In [1]: import numpy as np

In [2]: np.set_printoptions(suppress=True, linewidth=120)

In [3]: rnd = lambda a: np.round(a, 3) + 0

In [4]: arr = np.load("x.npy")

In [5]: arr
Out[5]: 
array([[  0,   1,   7,   1,   3],
       [  4,   3,  10,   4,   4],
       [ 11,  10,  14,  10,  11],
       [ 12,  12,  20,  17,  19],
       [ 18,  20,  24,  20,  23],
       [ 25,  26,  28,  23,  29],
       [ 27,  29,  29,  24,  29],
       [ 30,  32,  37,  25,  34],
       [ 34,  32,  41,  34,  41],
       [ 34,  40,  44,  36,  49],
       [ 36,  43,  49,  42,  53],
       [ 42,  46,  50,  50,  54],
       [ 45,  54,  56,  51,  58],
       [ 50,  63,  56,  60,  65],
       [ 57,  71,  61,  62,  71],
       [ 66,  72,  66,  64,  79],
       [ 66,  81,  70,  67,  83],
       [ 67,  84,  74,  74,  84],
       [ 74,  88,  78,  78,  92],
       [ 83,  89,  86,  78, 101],
       [ 83,  94,  88,  82, 108],
       [ 87, 103,  93,  91, 114],
       [ 95, 108,  97,  96, 120],
       [ 97, 114,  97,  96, 122]])

In [6]: labels = arr[:, 0] > np.median(arr[:, 0])

In [7]: u = arr[labels].mean(axis=0) - arr[~labels].mean(axis=0)

In [8]: ((arr - arr.mean(axis=0)) @ u > 0).astype(int)
Out[8]: array([0, 0, 0, 0, 0, 0, 0, 0, 0, 0, 0, 0, 0, 1, 1, 1, 1, 1, 1, 1, 1, 1, 1, 1])

In [9]: rnd(u)
Out[9]: array([49.75 , 60.583, 47.417, 51.083, 62.333])

In [10]: labels.astype(int)
Out[10]: array([0, 0, 0, 0, 0, 0, 0, 0, 0, 0, 0, 0, 1, 1, 1, 1, 1, 1, 1, 1, 1, 1, 1, 1])

In [11]: X = np.array([[5.0, 1.0, 0.0, 0.0, 0.0, 0.0, 0.0, 0.0],
    ...:     [0.0, 5.0, 1.0, 0.0, 0.0, 0.0, 0.0, 0.0],
    ...:     [0.0, 0.0, 5.0, 1.0, 0.0, 0.0, 0.0, 0.0],
    ...:     [0.0, 0.0, 0.0, 5.0, 1.0, 0.0, 0.0, 0.0],
    ...:     [0.0, 0.0, 0.0, 0.0, 5.0, 1.0, 0.0, 0.0],
    ...:     [0.0, 0.0, 0.0, 0.0, 0.0, 5.0, 1.0, 0.0],
    ...:     [0.0, 0.0, 0.0, 0.0, 0.0, 0.0, 5.0, 1.0],
    ...:     [0.0, 0.0, 0.0, 0.0, 0.0, 0.0, 0.0, 5.0]])

In [12]: rng = np.random.default_rng(490)

In [13]: labels = rng.permutation(8)

In [14]: labels
Out[14]: array([6, 3, 5, 1, 2, 4, 0, 7])

In [15]: other = X[labels][:, labels]

In [16]: np.trace(other)
Out[16]: np.float64(40.0)

In [17]: rnd(np.linalg.det(other)), rnd(np.linalg.det(X[labels]))
Out[17]: (np.float64(390625.0), np.float64(390625.0))

In [18]: np.diag(other)
Out[18]: array([5., 5., 5., 5., 5., 5., 5., 5.])

In [19]: other
Out[19]: 
array([[5., 0., 0., 0., 0., 0., 0., 1.],
       [0., 5., 0., 0., 0., 1., 0., 0.],
       [1., 0., 5., 0., 0., 0., 0., 0.],
       [0., 0., 0., 5., 1., 0., 0., 0.],
       [0., 1., 0., 0., 5., 0., 0., 0.],
       [0., 0., 1., 0., 0., 5., 0., 0.],
       [0., 0., 0., 1., 0., 0., 5., 0.],
       [0., 0., 0., 0., 0., 0., 0., 5.]])

In [20]: vec = np.array([0, 1, 0, 1, 0, 2, 0, 2])

In [21]: y = X @ vec

In [22]: y
Out[22]: array([ 1.,  5.,  1.,  5.,  2., 10.,  2., 10.])

In [23]: rnd(np.linalg.solve(X.T, X[5]))
Out[23]: array([0., 0., 0., 0., 0., 1., 0., 0.])

In [24]: rnd(np.linalg.solve(X, X[:, 6]))
Out[24]: array([0., 0., 0., 0., 0., 0., 1., 0.])

In [25]: rnd(np.linalg.solve(X, y))
Out[25]: array([0., 1., 0., 1., 0., 2., 0., 2.])

In [26]: rnd(np.abs(np.linalg.eigvals(X)).max())
Out[26]: np.float64(5.0)

In [27]: np.trace(X)
Out[27]: np.float64(40.0)

In [28]: np.allclose(X, X.T)
Out[28]: False

In [29]: rnd(np.sort(np.abs(np.linalg.eigvals(X))))
Out[29]: array([5., 5., 5., 5., 5., 5., 5., 5.])

In [30]: np.allclose(X @ X.T, X.T @ X)
Out[30]: False

In [31]: rnd(np.linalg.det(X))
Out[31]: np.float64(390625.0)

In [32]: X @ X
Out[32]: 
array([[25., 10.,  1.,  0.,  0.,  0.,  0.,  0.],
       [ 0., 25., 10.,  1.,  0.,  0.,  0.,  0.],
       [ 0.,  0., 25., 10.,  1.,  0.,  0.,  0.],
       [ 0.,  0.,  0., 25., 10.,  1.,  0.,  0.],
       [ 0.,  0.,  0.,  0., 25., 10.,  1.,  0.],
       [ 0.,  0.,  0.,  0.,  0., 25., 10.,  1.],
       [ 0.,  0.,  0.,  0.,  0.,  0., 25., 10.],
       [ 0.,  0.,  0.,  0.,  0.,  0.,  0., 25.]])

In [33]: u = np.array([-3, 1, -3, 1, -1])

In [34]: mat = u[np.abs(np.subtract.outer(np.arange(5), np.arange(5)))]

In [35]: mat
Out[35]: 
array([[-3,  1, -3,  1, -1],
       [ 1, -3,  1, -3,  1],
       [-3,  1, -3,  1, -3],
       [ 1, -3,  1, -3,  1],
       [-1,  1, -3,  1, -3]])

In [36]: other = np.array([[1, 2], [1, 3], [3, 0], [0, 2], [1, 0]])

In [37]: np.einsum("ik,kj->ij", mat, other)
Out[37]: 
array([[-12,  -1],
       [  2, -13],
       [-14,  -1],
       [  2, -13],
       [-12,   3]])

In [38]: np.linalg.matrix_rank(mat @ other)
Out[38]: np.int64(2)

In [39]: np.einsum("ij,ij->i", mat, mat)
Out[39]: array([21, 21, 29, 21, 21])

In [40]: def softmax(z):
    ...:     e = np.exp(z - z.max(axis=-1, keepdims=True))
    ...:     return e / e.sum(axis=-1, keepdims=True)
    ...: 

In [41]: rnd(softmax(mat[3] + -1))
Out[41]: array([0.329, 0.006, 0.329, 0.006, 0.329])

In [42]: rnd(softmax(mat[3]))
Out[42]: array([0.329, 0.006, 0.329, 0.006, 0.329])

In [43]: rnd(softmax(10 * mat[3]))
Out[43]: array([0.333, 0.   , 0.333, 0.   , 0.333])

In [44]: scores = mat @ mat.T / np.sqrt(5)

In [45]: rnd(softmax(scores))
Out[45]: 
array([[0.277, 0.   , 0.677, 0.   , 0.046],
       [0.   , 0.5  , 0.   , 0.5  , 0.   ],
       [0.06 , 0.   , 0.88 , 0.   , 0.06 ],
       [0.   , 0.5  , 0.   , 0.5  , 0.   ],
       [0.046, 0.   , 0.677, 0.   , 0.277]])

In [46]: rnd(softmax(scores + np.triu(np.full(scores.shape, -np.inf), 1)))
Out[46]: 
array([[1.   , 0.   , 0.   , 0.   , 0.   ],
       [0.   , 1.   , 0.   , 0.   , 0.   ],
       [0.064, 0.   , 0.936, 0.   , 0.   ],
       [0.   , 0.5  , 0.   , 0.5  , 0.   ],
       [0.046, 0.   , 0.677, 0.   , 0.277]])

In [47]: softmax(scores).round(6).argmax(axis=1)
Out[47]: array([2, 1, 2, 1, 2])

In [48]: other = np.array([[2, -2], [0, -3], [1, 2]])

In [49]: E = np.kron(np.eye(3, dtype=int), other)

In [50]: E
Out[50]: 
array([[ 2, -2,  0,  0,  0,  0],
       [ 0, -3,  0,  0,  0,  0],
       [ 1,  2,  0,  0,  0,  0],
       [ 0,  0,  2, -2,  0,  0],
       [ 0,  0,  0, -3,  0,  0],
       [ 0,  0,  1,  2,  0,  0],
       [ 0,  0,  0,  0,  2, -2],
       [ 0,  0,  0,  0,  0, -3],
       [ 0,  0,  0,  0,  1,  2]])

In [51]: vec = np.array([2, -8, 4, 1, -1, -9])

In [52]: y = E @ vec

In [53]: coef, lr = np.zeros(6), 1 / np.linalg.norm(E, 2) ** 2

In [54]: for i in range(4):
    ...:     coef -= lr * E.T @ (E @ coef - y)
    ...:     if i % 1 == 0: print(i, round(np.linalg.norm(E @ coef - y), 3))
    ...: 
0 7.614
1 5.559
2 4.059
3 2.963

In [55]: rnd(coef)
Out[55]: array([ 1.806, -8.032,  2.848,  0.813, -0.319, -8.889])

In [56]: rnd(np.linalg.cond(E))
Out[56]: np.float64(1.925)

In [57]: W0 = np.load("mat.npy")

In [58]: W0
Out[58]: 
array([[ 1. ,  1.8,  0. ],
       [ 0.5,  0.2,  0.9],
       [ 0.4,  0.3, -0.9],
       [-0.6, -0.1,  0.7]])

In [59]: u, v = W0[2], W0[0]

In [60]: u @ u
Out[60]: np.float64(1.06)

In [61]: rnd(u @ v)
Out[61]: np.float64(0.94)

In [62]: p = (u @ v) / (u @ u) * u

In [63]: rnd(v - p)
Out[63]: array([0.645, 1.534, 0.798])

In [64]: rnd(np.outer(u, v))
Out[64]: 
array([[ 0.4 ,  0.72,  0.  ],
       [ 0.3 ,  0.54,  0.  ],
       [-0.9 , -1.62,  0.  ]])

In [65]: rnd(np.linalg.norm(W0, 1)), rnd(np.linalg.norm(W0, np.inf))
Out[65]: (np.float64(2.5), np.float64(2.8))

In [66]: rnd(np.linalg.norm(W0[1], 1)), rnd(np.linalg.norm(W0[1], np.inf))
Out[66]: (np.float64(1.6), np.float64(0.9))

In [67]: rnd(np.linalg.norm(W0) ** 2 / np.linalg.norm(W0, 2) ** 2)
Out[67]: np.float64(1.499)

In [68]: rnd(np.linalg.norm(W0, 2))
Out[68]: np.float64(2.201)

In [69]: rnd(np.linalg.norm(W0, "nuc"))
Out[69]: np.float64(4.218)

In [70]: np.linalg.norm(W0, axis=1).argmax()
Out[70]: np.int64(0)

In [71]: rnd(W0[1] @ W0[0])
Out[71]: np.float64(0.86)

In [72]: F = np.load("dump.npy")

In [73]: F
Out[73]: 
array([[43, 30,  9, 34, 25],
       [30, 54, 19, 23, 27],
       [ 9, 19, 13, 14,  5],
       [34, 23, 14, 46, 20],
       [25, 27,  5, 20, 22]])

In [74]: u = np.array([1, 0, -2])

In [75]: np.cross(F[2, :3], F[3, :3])
Out[75]: array([ -33,  316, -439])

In [76]: np.polyval(u, F[2])
Out[76]: array([ 79, 359, 167, 194,  23])

In [77]: labels = rng.permutation(5)

In [78]: labels
Out[78]: array([2, 1, 0, 3, 4])

In [79]: other = F[labels][:, labels]

In [80]: rnd(np.sort(np.abs(np.linalg.eigvals(other))))
Out[80]: array([  0.   ,   5.094,  15.544,  29.239, 128.123])

In [81]: rnd(np.linalg.det(other)), rnd(np.linalg.det(F[labels]))
Out[81]: (np.float64(0.0), np.float64(0.0))

In [82]: other
Out[82]: 
array([[13, 19,  9, 14,  5],
       [19, 54, 30, 23, 27],
       [ 9, 30, 43, 34, 25],
       [14, 23, 34, 46, 20],
       [ 5, 27, 25, 20, 22]])

In [83]: np.allclose(other, F)
Out[83]: False
